$ python -q
>>> import numpy as np
>>> np.set_printoptions(precision=1, suppress=True, linewidth=120, legacy="1.25")
>>> M = np.load("data.npy")
>>> M
array([[ 0.8, -4.1,  0.5,  2.7],
       [-1.5, -4. , -0.1, -2.6],
       [-1.1, -2.4,  0.5, -4.2],
       [ 1.2,  0.9, -0.4,  4.8],
       [-0.1, -3.2, -3.1,  2.3],
       [ 3.6, -2.4,  1.4,  2.2],
       [-1.8, -0.1,  3.1, -3.5],
       [-2.6,  0. , -2.7,  3.3],
       [ 0.9,  2.2, -0.1, -4.4],
       [-0.7, -3. , -3.5,  1.7],
       [-3.9, -0.6,  3. ,  0.3],
       [ 0.2, -2. ,  0.3, -4.6],
       [ 0.4,  4.9,  0.8, -0.7],
       [-1.4,  2.5, -3.7,  1.8],
       [ 0.2, -1.8, -4.7,  0.2],
       [ 2.4, -3. , -3.1, -0.5]])
>>> x0 = np.array([2, 5, 4, 1])
>>> rhs = M @ x0
>>> np.linalg.lstsq(M, rhs)[0]
array([2., 5., 4., 1.])
>>> np.linalg.solve(M.T @ M, M.T @ rhs)
array([2., 5., 4., 1.])
>>> try:
...     np.linalg.solve(M, rhs)
... except np.linalg.LinAlgError as e:
...     print("failed:", e)
... 
failed: Last 2 dimensions of the array must be square
>>> rng = np.random.default_rng(92910)
>>> rhs = rhs + 0.1 * rng.normal(size=16)
>>> rhs
array([-14.1, -25.9, -16.3,  10.1, -26.4,   2.9,   4.7, -12.7,   7.9, -28.7,   1.6, -13.1,  27.9,  -3.3, -27.2, -23.1])
>>> c, *_ = np.linalg.lstsq(M, rhs)
>>> print(np.round(M.T @ (rhs - M @ c), 1) + 0)
[0. 0. 0. 0.]
>>> np.round(np.linalg.norm(rhs - M @ c), 1)
0.3
>>> x0 = np.array([-2, 1, 2, 1])
>>> h = np.maximum(M @ x0, 0)
>>> np.flatnonzero(h > 1e-9)
array([ 3,  6,  7, 10, 12])
>>> np.maximum(M @ (3 * x0), 0)
array([ 0. ,  0. ,  0. ,  7.5,  0. ,  0. , 18.6,  9.3,  0. ,  0. , 40.5,  0. , 15. ,  0. ,  0. ,  0. ])
>>> np.maximum(M @ x0, 0) - np.maximum(-M @ x0, 0)
array([ -2. ,  -3.8,  -3.4,   2.5,  -6.9,  -4.6,   6.2,   3.1,  -4.2,  -6.9,  13.5,  -6.4,   5. ,  -0.3, -11.4, -14.5])
>>> M @ M
Traceback (most recent call last):
  File "<python-input-20>", line 1, in <module>
    M @ M
    ~~^~~
ValueError: matmul: Input operand 1 has a mismatch in its core dimension 0, with gufunc signature (n?,k),(k,m?)->(n?,m?) (size 16 is different from 4)
>>> gram = M.T @ M
>>> np.linalg.svd(M, compute_uv=False) ** 2
array([165.4, 118.8,  65.5,  51.3])
>>> print(np.diag(gram))
[ 53.  116.1  96.5 135.5]
>>> np.linalg.eigvalsh(gram)[::-1]
array([165.4, 118.8,  65.5,  51.3])
>>> lab = M[:, 2] > np.median(M[:, 2])
>>> u = M[lab].mean(axis=0) - M[~lab].mean(axis=0)
>>> u
array([-0.1,  0.1,  3.7, -1.8])
>>> round((((M - M.mean(axis=0)) @ u > 0) == lab).mean(), 1)
0.8
>>> np.argsort(-np.abs(u).round(6), kind="stable")
array([2, 3, 1, 0])
>>> P = M @ np.linalg.solve(M.T @ M, M.T)
>>> np.round(np.linalg.eigvalsh(P), 1) + 0
array([0., 0., 0., 0., 0., 0., 0., 0., 0., 0., 0., 0., 1., 1., 1., 1.])
>>> print(np.trace(P))
4.0
>>> data = np.load("dump.npy")
>>> data
array([[0.5, 0. , 0. , 0.5],
       [0. , 1. , 0. , 0. ],
       [0. , 0. , 0.5, 0.5],
       [0. , 0.3, 0. , 0.7]])
>>> u = np.array([-1, -1, 3, -4])
>>> out = data + np.outer(u, np.eye(4)[2])
>>> print(round(np.linalg.det(out) / np.linalg.det(data), 1), round(1 + np.linalg.solve(data, u)[2], 1))
12.3 12.3
>>> print(out)
[[ 0.5  0.  -1.   0.5]
 [ 0.   1.  -1.   0. ]
 [ 0.   0.   3.5  0.5]
 [ 0.   0.3 -4.   0.7]]
>>> np.linalg.matrix_rank(np.linalg.inv(out) - np.linalg.inv(data), tol=1e-8)
1
>>> round(float(np.einsum("ij,ji->", data, data)), 1)
2.0
>>> print(round(float(np.linalg.det(data[::-1])), 1))
0.2
>>> np.kron(np.eye(2, dtype=int), data)
array([[0.5, 0. , 0. , 0.5, 0. , 0. , 0. , 0. ],
       [0. , 1. , 0. , 0. , 0. , 0. , 0. , 0. ],
       [0. , 0. , 0.5, 0.5, 0. , 0. , 0. , 0. ],
       [0. , 0.3, 0. , 0.7, 0. , 0. , 0. , 0. ],
       [0. , 0. , 0. , 0. , 0.5, 0. , 0. , 0.5],
       [0. , 0. , 0. , 0. , 0. , 1. , 0. , 0. ],
       [0. , 0. , 0. , 0. , 0. , 0. , 0.5, 0.5],
       [0. , 0. , 0. , 0. , 0. , 0.3, 0. , 0.7]])
>>> np.abs(data).max()
1.0
>>> data.shape
(4, 4)
>>> data[4]
Traceback (most recent call last):
  File "<python-input-45>", line 1, in <module>
    data[4]
    ~~~~^^^
IndexError: index 4 is out of bounds for axis 0 with size 4
>>> print(np.round(np.linalg.norm(data), 1))
1.6
>>> print(np.count_nonzero(data))
7
>>> np.diff(data, axis=0)
array([[-0.5,  1. ,  0. , -0.5],
       [ 0. , -1. ,  0.5,  0.5],
       [ 0. ,  0.3, -0.5,  0.2]])
>>> np.linalg.matrix_rank(data)
4
